% python3 -q
>>> import numpy as np
>>> from numpy import linalg as LA
>>> np.set_printoptions(precision=1, suppress=True, linewidth=200, sign=" ")
>>> tidy = lambda a: np.round(a, 1) + 0
>>> F = np.load("m.npy")
>>> F
array([[ 0,  7, -2,  6,  1],
       [ 0,  0,  5,  6, -8],
       [ 0,  0,  0, -5, -7],
       [ 0,  0,  0,  0, -8],
       [ 0,  0,  0,  0,  0]])
>>> LA.cond(F) > 100
np.True_
>>> [round(float(x), 1) for x in LA.svd(F, compute_uv=False)[:3]]
[13.8, 11.0, 6.2]
>>> tidy(LA.norm(F, 2) / LA.norm(F))
np.float64(0.7)
>>> rank = LA.matrix_rank(F)
>>> rank
np.int64(4)
>>> null = LA.svd(F)[2][rank:].T
>>> LA.matrix_rank(F.T @ F), LA.matrix_rank(F @ F.T)
(np.int64(4), np.int64(4))
>>> [int(LA.matrix_rank(F[:, :j + 1])) for j in range(5)]
[0, 1, 2, 3, 4]
>>> null @ null.T
array([[ 1.,  0.,  0.,  0.,  0.],
       [ 0.,  0.,  0.,  0.,  0.],
       [ 0.,  0.,  0.,  0.,  0.],
       [ 0.,  0.,  0.,  0.,  0.],
       [ 0.,  0.,  0.,  0.,  0.]])
>>> left, sig, VT = LA.svd(F)
>>> V = VT[:(sig > 1e-8).sum()]
>>> rng = np.random.default_rng(674)
>>> x0 = F[3] + -3 * F[4] + rng.integers(2) * np.eye(5)[0]
>>> x0
array([ 1.,  0.,  0.,  0., -8.])
>>> tidy(LA.norm(x0 - V.T @ V @ x0))
np.float64(1.0)
>>> A2 = np.array([[6, 2, 9, -4, -4, 2],
...     [4, -3, 9, -3, -3, 8],
...     [1, 8, 0, -9, 6, -4],
...     [9, -3, -7, 0, 1, 1],
...     [8, -3, 6, 1, 7, 6],
...     [9, 4, 0, -5, -7, -4]])
>>> feats = A2 + A2.T
>>> feats
array([[ 12,   6,  10,   5,   4,  11],
       [  6,  -6,  17,  -6,  -6,  12],
       [ 10,  17,   0, -16,  12,  -4],
       [  5,  -6, -16,   0,   2,  -4],
       [  4,  -6,  12,   2,  14,  -1],
       [ 11,  12,  -4,  -4,  -1,  -8]])
>>> tidy(np.sort(LA.eigvals(F)))
array([ 0.,  0.,  0.,  0.,  0.])
>>> F @ F
array([[  0,   0,  35,  52, -90],
       [  0,   0,   0, -25, -83],
       [  0,   0,   0,   0,  40],
       [  0,   0,   0,   0,   0],
       [  0,   0,   0,   0,   0]])
>>> np.all(LA.eigvalsh(feats) > 0)
np.False_
>>> tidy(feats.mean(axis=0))
array([ 8. ,  2.8,  3.2, -3.2,  4.2,  1. ])
>>> feats.shape
(6, 6)
>>> feats[6]
Traceback (most recent call last):
  File "<python-input-29>", line 1, in <module>
    feats[6]
    ~~~~~^^^
IndexError: index 6 is out of bounds for axis 0 with size 6
>>> LA.matrix_rank(feats)
np.int64(6)
>>> tidy(LA.norm(feats))
np.float64(54.0)
>>> w, V = LA.eigh(feats)
>>> tidy(LA.eigvalsh(feats @ feats))
array([   62.2,   152.5,   209.8,   324. ,  1077.6,  1094. ])
>>> tidy(LA.eigvalsh(feats + -3 * np.eye(6)))
array([-36.1, -15.3, -10.9,  11.5,  15. ,  29.8])
>>> tidy(w.sum()), np.trace(feats)
(np.float64(12.0), np.int64(12))
>>> tidy(np.abs(V[:, -1]))
array([ 0.5,  0.4,  0.6,  0.3,  0.3,  0.2])
>>> w, V = LA.eigh(feats)
>>> x0 = np.array([4, 3, 0, 8, 9, 1])
>>> tidy(x0 @ feats @ x0 / (x0 @ x0)), tidy(w[0]), tidy(w[-1])
(np.float64(10.4), np.float64(-33.1), np.float64(32.8))
>>> tidy(LA.eigvalsh(feats[1:, 1:]))
array([-31.6, -10.4,  -3.1,  18. ,  27.2])
>>> K = np.load("mat.npy")
>>> K
array([[ 4, -2,  0,  0,  0,  0],
       [-4,  2,  0,  0,  0,  0],
       [ 2, -3,  0,  0,  0,  0],
       [ 0,  0,  4, -2,  0,  0],
       [ 0,  0, -4,  2,  0,  0],
       [ 0,  0,  2, -3,  0,  0],
       [ 0,  0,  0,  0,  4, -2],
       [ 0,  0,  0,  0, -4,  2],
       [ 0,  0,  0,  0,  2, -3]])
>>> x0 = np.array([0, 0, 3, 3, 0, 1])
>>> a = np.maximum(K @ x0, 0)
>>> K.T @ a
array([  0,   0,  24, -12,  -8,   4])
>>> tidy(np.tanh(K @ x0))
array([ 0.,  0.,  0.,  1., -1., -1., -1.,  1., -1.])
>>> K * (a > 1e-9)[:, None]
array([[ 0,  0,  0,  0,  0,  0],
       [ 0,  0,  0,  0,  0,  0],
       [ 0,  0,  0,  0,  0,  0],
       [ 0,  0,  4, -2,  0,  0],
       [ 0,  0,  0,  0,  0,  0],
       [ 0,  0,  0,  0,  0,  0],
       [ 0,  0,  0,  0,  0,  0],
       [ 0,  0,  0,  0, -4,  2],
       [ 0,  0,  0,  0,  0,  0]])
>>> A2 = np.c_[K[:, :2] @ np.array([[1, 1], [-2, -5]]), np.array([1, 2, 0, 3, 2, 1, 0, 0, 2])]
>>> A2
array([[  8,  14,   1],
       [ -8, -14,   2],
       [  8,  17,   0],
       [  0,   0,   3],
       [  0,   0,   2],
       [  0,   0,   1],
       [  0,   0,   0],
       [  0,   0,   0],
       [  0,   0,   2]])
>>> tidy(LA.lstsq(K, A2[:, 0])[0])
array([ 1., -2.,  0.,  0.,  0.,  0.])
>>> tidy(LA.norm(A2 - K @ LA.lstsq(K, A2)[0], axis=0))
array([ 0. ,  0. ,  4.1])
>>> LA.matrix_rank(A2)
np.int64(3)
>>> tidy(LA.norm(LA.qr(K)[0].T @ A2, axis=0) ** 2 / ((A2 ** 2).sum(axis=0) + 1e-12))
array([ 1. ,  1. ,  0.3])
>>> tidy(LA.norm(K) ** 2 / LA.norm(K, 2) ** 2)
np.float64(3.2)
>>> tidy(LA.norm(K, "nuc"))
np.float64(26.1)
>>> tidy(LA.norm(K, 2))
np.float64(7.1)
>>> tidy(LA.norm(K[7] - K[8]))
np.float64(7.8)
>>> LA.norm(K, axis=1).argmax()
np.int64(0)
>>> A2 = K / np.sqrt((K ** 2).mean(axis=1, keepdims=True))
>>> tidy(LA.norm(A2, axis=1))
array([ 2.4,  2.4,  2.4,  2.4,  2.4,  2.4,  2.4,  2.4,  2.4])
>>> tidy(A2[3])
array([ 0. ,  0. ,  2.2, -1.1,  0. ,  0. ])
>>> mat = np.array([[0, -2, -2],
...     [-2, 0, 2],
...     [-2, -3, -3],
...     [-3, 2, -2],
...     [-1, 3, 3],
...     [-1, 0, -1],
...     [2, 3, 0],
...     [-2, 0, -1]])
>>> mat[:, 1] = 5 * mat[:, 0]
>>> mat
array([[  0,   0,  -2],
       [ -2, -10,   2],
       [ -2, -10,  -3],
       [ -3, -15,  -2],
       [ -1,  -5,   3],
       [ -1,  -5,  -1],
       [  2,  10,   0],
       [ -2, -10,  -1]])
>>> left, sig, VT = LA.svd(mat)
>>> tidy(sig)
array([ 26.5,   5.4,   0. ])
>>> A2 = left[:, :2] @ np.diag(sig[:2]) @ VT[:2]
>>> LA.matrix_rank(mat, rtol=0.05)
np.int64(2)
>>> tidy(A2)
array([[  0.,   0.,  -2.],
       [ -2., -10.,   2.],
       [ -2., -10.,  -3.],
       [ -3., -15.,  -2.],
       [ -1.,  -5.,   3.],
       [ -1.,  -5.,  -1.],
       [  2.,  10.,   0.],
       [ -2., -10.,  -1.]])
>>> w1 = np.array([[1, 3], [2, 0], [2, 1]])
>>> coef = np.array([-4, 1])
>>> hid = np.maximum(mat @ w1 + coef, 0)
>>> LA.matrix_rank(hid)
np.int64(2)
>>> tidy((hid > 0).mean(axis=0))
array([ 0.1,  0.2])
>>> W2 = np.array([[2, -5], [0, 4]])
>>> (hid @ W2).round(6).argmax(axis=1)
array([ 0,  0,  0,  0,  1,  0,  0,  0])
>>> w1 @ W2
array([[  2,   7],
       [  4, -10],
       [  4,  -6]])
>>> hid @ W2
array([[  0,   0],
       [  0,   0],
       [  0,   0],
       [  0,   0],
       [  0,   4],
       [  0,   0],
       [ 36, -62],
       [  0,   0]])
>>> arr = np.load("dump.npy")
>>> arr
array([[ 4,  0,  3,  2,  2,  2,  1],
       [-6, -2, -1, -3, -1, -2, -2],
       [ 2,  2, -1,  1, -3,  3,  0],
       [ 0, -1,  2,  0,  2,  0, -2],
       [ 2,  0,  0,  1, -3, -1,  1],
       [ 4, -3,  0,  2,  2,  0, -2],
       [-6,  1, -1, -3,  2, -1,  1],
       [ 2,  2,  0,  1,  2, -2,  3]])
>>> left, sig, VT = LA.svd(arr)
>>> tidy(sig)
array([ 12.5,   7. ,   6.2,   4.2,   2.5,   1.2,   0. ])
>>> A2 = left[:, :6] @ np.diag(sig[:6]) @ VT[:6]
>>> LA.matrix_rank(arr, rtol=0.05)
np.int64(6)
>>> tidy(A2)
array([[ 4.,  0.,  3.,  2.,  2.,  2.,  1.],
       [-6., -2., -1., -3., -1., -2., -2.],
       [ 2.,  2., -1.,  1., -3.,  3.,  0.],
       [ 0., -1.,  2.,  0.,  2.,  0., -2.],
       [ 2.,  0.,  0.,  1., -3., -1.,  1.],
       [ 4., -3.,  0.,  2.,  2.,  0., -2.],
       [-6.,  1., -1., -3.,  2., -1.,  1.],
       [ 2.,  2.,  0.,  1.,  2., -2.,  3.]])
>>> tidy(LA.norm(arr - A2, 2)), tidy(sig[6])
(np.float64(0.0), np.float64(0.0))
>>> LA.matrix_rank(A2)
np.int64(6)
>>> A = np.load("run13.npy")
>>> A
array([[-2,  0,  0],
       [ 0, -2,  0],
       [ 0,  0,  0]])
>>> tidy(np.sort(LA.eigvals(A).real))
array([-2., -2.,  0.])
>>> np.flatnonzero(LA.matrix_power((A != 0) + (A.T != 0) + np.eye(3), 3)[2])
array([ 2])
>>> (LA.matrix_power((A != 0) + (A.T != 0) + np.eye(3), 3) > 0).astype(int)
array([[ 1,  0,  0],
       [ 0,  1,  0],
       [ 0,  0,  1]])
>>> np.poly(A)
array([ 1.,  4.,  4.,  0.])
>>> np.kron(np.eye(2, dtype=int), A)
array([[-2,  0,  0,  0,  0,  0],
       [ 0, -2,  0,  0,  0,  0],
       [ 0,  0,  0,  0,  0,  0],
       [ 0,  0,  0, -2,  0,  0],
       [ 0,  0,  0,  0, -2,  0],
       [ 0,  0,  0,  0,  0,  0]])
>>> tidy(LA.det(2 * A)), tidy(LA.det(A))
(np.float64(0.0), np.float64(0.0))
>>> tidy(LA.eigvals(A).sum().real)
np.float64(-4.0)
>>> np.einsum("ii->", A)
np.int64(-4)
>>> w, V = LA.eigh(A)
>>> x0 = np.array([-2, 3, 0])
>>> np.abs(A).sum(axis=1).max(), np.abs(w).max()
(np.int64(2), np.float64(2.0))
>>> V * np.abs(w) @ V.T
array([[ 2.,  0.,  0.],
       [ 0.,  2.,  0.],
       [ 0.,  0.,  0.]])
>>> tidy(np.sort(LA.eigvals(A)))
array([-2., -2.,  0.])
>>> A @ A
array([[ 4,  0,  0],
       [ 0,  4,  0],
       [ 0,  0,  0]])
>>> [int(LA.matrix_rank(LA.matrix_power(A, p))) for p in range(1, 4)]
[2, 2, 2]
>>> LA.matrix_rank(A - A[0, 0] * np.eye(3))
np.int64(1)
>>> np.prod(np.diag(A)), tidy(LA.det(A))
(np.int64(0), np.float64(0.0))
>>> hat = K @ LA.solve(K.T @ K, K.T)
>>> tidy(np.trace(hat))
np.float64(6.0)
>>> LA.matrix_rank(np.eye(9) - hat)
np.int64(3)
>>> data = np.load("case2.npy")
>>> data
array([[ 0,  2,  1,  0,  2,  3],
       [ 0,  0,  0,  2,  1,  3],
       [ 0,  0,  0,  0,  3,  0],
       [ 0,  0,  0,  0,  1,  0],
       [ 0,  0,  0,  0,  0,  0],
       [ 0,  0,  0,  0,  0,  0]])
>>> tidy(np.abs(LA.eigvals(data)).max())
np.float64(0.0)
>>> tidy(LA.det(data))
np.float64(0.0)
>>> (data + data.T) / 2
array([[ 0. ,  1. ,  0.5,  0. ,  1. ,  1.5],
       [ 1. ,  0. ,  0. ,  1. ,  0.5,  1.5],
       [ 0.5,  0. ,  0. ,  0. ,  1.5,  0. ],
       [ 0. ,  1. ,  0. ,  0. ,  0.5,  0. ],
       [ 1. ,  0.5,  1.5,  0.5,  0. ,  0. ],
       [ 1.5,  1.5,  0. ,  0. ,  0. ,  0. ]])
>>> np.trace(data)
np.int64(0)
